% ipython --no-banner

In [1]: import numpy as np

In [2]: from numpy import linalg as LA

In [3]: np.set_printoptions(precision=3, suppress=True, linewidth=160)

In [4]: tidy = lambda a: np.round(a, 3) + 0

In [5]: B = np.array([[7], [9], [0]])

In [6]: W0 = np.block([[np.zeros((3, 3)), B], [B.T, np.zeros((1, 1))]])

In [7]: W0
Out[7]: 
array([[0., 0., 0., 7.],
       [0., 0., 0., 9.],
       [0., 0., 0., 0.],
       [7., 9., 0., 0.]])

In [8]: # symmetric

In [9]: rng = np.random.default_rng(105)

In [10]: B = W0 + rng.integers(-2, 3, (4, 2)) @ rng.integers(-2, 3, (2, 4))

In [11]: B
Out[11]: 
array([[ 1.,  3., -1.,  8.],
       [ 2.,  2., -6.,  7.],
       [-2., -5.,  3., -1.],
       [ 7.,  8., -1., -1.]])

In [12]: tidy(LA.svd(B - W0, compute_uv=False))
Out[12]: array([9.025, 4.534, 0.   , 0.   ])

In [13]: np.abs(B - W0).sum(axis=1)
Out[13]: array([ 6., 12., 11.,  3.])

In [14]: B = np.array([[-3, 3], [0, 1]])

In [15]: W2 = np.kron(B, W0)

In [16]: LA.matrix_rank(W2)
Out[16]: np.int64(4)

In [17]: W2
Out[17]: 
array([[ -0.,  -0.,  -0., -21.,   0.,   0.,   0.,  21.],
       [ -0.,  -0.,  -0., -27.,   0.,   0.,   0.,  27.],
       [ -0.,  -0.,  -0.,  -0.,   0.,   0.,   0.,   0.],
       [-21., -27.,  -0.,  -0.,  21.,  27.,   0.,   0.],
       [  0.,   0.,   0.,   0.,   0.,   0.,   0.,   7.],
       [  0.,   0.,   0.,   0.,   0.,   0.,   0.,   9.],
       [  0.,   0.,   0.,   0.,   0.,   0.,   0.,   0.],
       [  0.,   0.,   0.,   0.,   7.,   9.,   0.,   0.]])

In [18]: W2.shape
Out[18]: (8, 8)

In [19]: tidy(LA.norm(W2, 2)), tidy(LA.norm(B, 2) * LA.norm(W0, 2))
Out[19]: (np.float64(49.059), np.float64(49.059))
